% python3 -q
>>> import numpy as np
>>> np.set_printoptions(precision=2, suppress=True, linewidth=100, floatmode="fixed")
>>> W0 = np.load("mat.npy")
>>> W0
array([[ 0.10, -2.20,  0.20,  0.70,  0.30, -0.60, -0.90],
       [ 0.20,  0.70,  1.20,  0.20,  0.40, -2.70, -1.00],
       [ 0.20, -1.80,  1.80,  0.80, -0.80, -0.60,  1.20],
       [-0.90,  0.20,  0.90, -1.30,  1.70,  1.90,  2.70],
       [-1.90, -0.30,  0.50,  0.20,  0.50,  0.30,  1.00],
       [ 0.40, -1.00, -1.80, -0.10, -0.10, -1.20,  0.40],
       [-0.80,  0.00,  0.20,  0.70, -1.90, -0.60,  0.20],
       [-0.50, -2.30,  1.10,  0.70,  0.90,  2.00, -1.70],
       [-1.70,  0.10, -0.10, -0.10, -2.20, -1.80,  1.30],
       [ 5.40, -2.10, -1.50,  1.20,  0.60, -1.20,  0.30],
       [ 0.40, -0.60, -0.40,  0.00, -0.50,  2.20,  2.20],
       [ 0.70, -0.10, -0.80,  1.00, -0.50, -0.20, -0.70],
       [ 0.40,  0.50,  0.40,  1.30,  0.20, -0.30,  0.30],
       [-0.50,  0.40,  1.00,  0.00, -0.10,  0.10, -0.90],
       [ 0.10,  0.70,  1.30,  3.20, -0.50,  1.60, -0.90],
       [-1.40, -0.10, -0.50,  0.70, -0.70, -2.00, -0.20],
       [ 0.20, -1.50,  0.40,  1.10, -1.70, -0.80, -0.20],
       [-0.20,  0.90,  2.10, -0.90,  2.10,  0.30,  0.00],
       [-0.90, -0.40,  1.00, -0.80,  0.60,  0.60, -1.80],
       [-0.20,  0.60,  1.60,  1.60,  1.70,  0.90, -0.30],
       [ 0.90, -0.20, -0.30, -0.20, -2.60,  0.80,  0.10],
       [ 0.70, -1.60,  0.90,  0.20, -0.30, -0.50,  0.80],
       [-0.70, -0.10,  1.40, -0.50, -0.50,  0.70, -0.30],
       [ 1.70, -1.10, -0.60, -1.00, -1.70,  1.40,  0.50],
       [ 1.70,  0.00,  0.60, -0.30,  0.50,  0.90, -0.20],
       [-0.90, -0.40,  2.60, -1.30, -1.60, -0.30, -1.30],
       [ 0.20, -2.80,  1.40, -0.40, -0.50,  0.10, -1.10],
       [-1.00, -0.80, -1.40, -0.60, -0.10, -0.30,  0.80]])
>>> x = np.array([1, 4, -4, -2, -3, -5, 1])
>>> h = np.maximum(W0 @ x, 0)
>>> np.flatnonzero(h > 1e-9)
array([ 1,  5,  6,  8,  9, 11, 15, 20, 23, 27])
>>> C2 = np.cov(W0, rowvar=False)
>>> np.median(W0, axis=0)
array([ 0.10, -0.25,  0.55,  0.10, -0.20, -0.05, -0.10])
>>> np.argwhere(np.triu(np.abs(np.corrcoef(W0.T)) > 0.8, 1))
array([], shape=(0, 2), dtype=int64)
>>> np.polyfit(W0[:, 4], W0[:, 5], 1)
array([0.24, 0.08])
>>> W0.std(axis=0)
array([1.35, 1.01, 1.08, 0.97, 1.15, 1.19, 1.06])
>>> r0, v = W0[6], W0[24]
>>> round(r0 @ v, 2)
np.float64(-2.98)
>>> r0 @ r0
np.float64(5.18)
>>> pr = (r0 @ v) / (r0 @ r0) * r0
>>> round((v - pr) @ r0, 2)
np.float64(0.0)
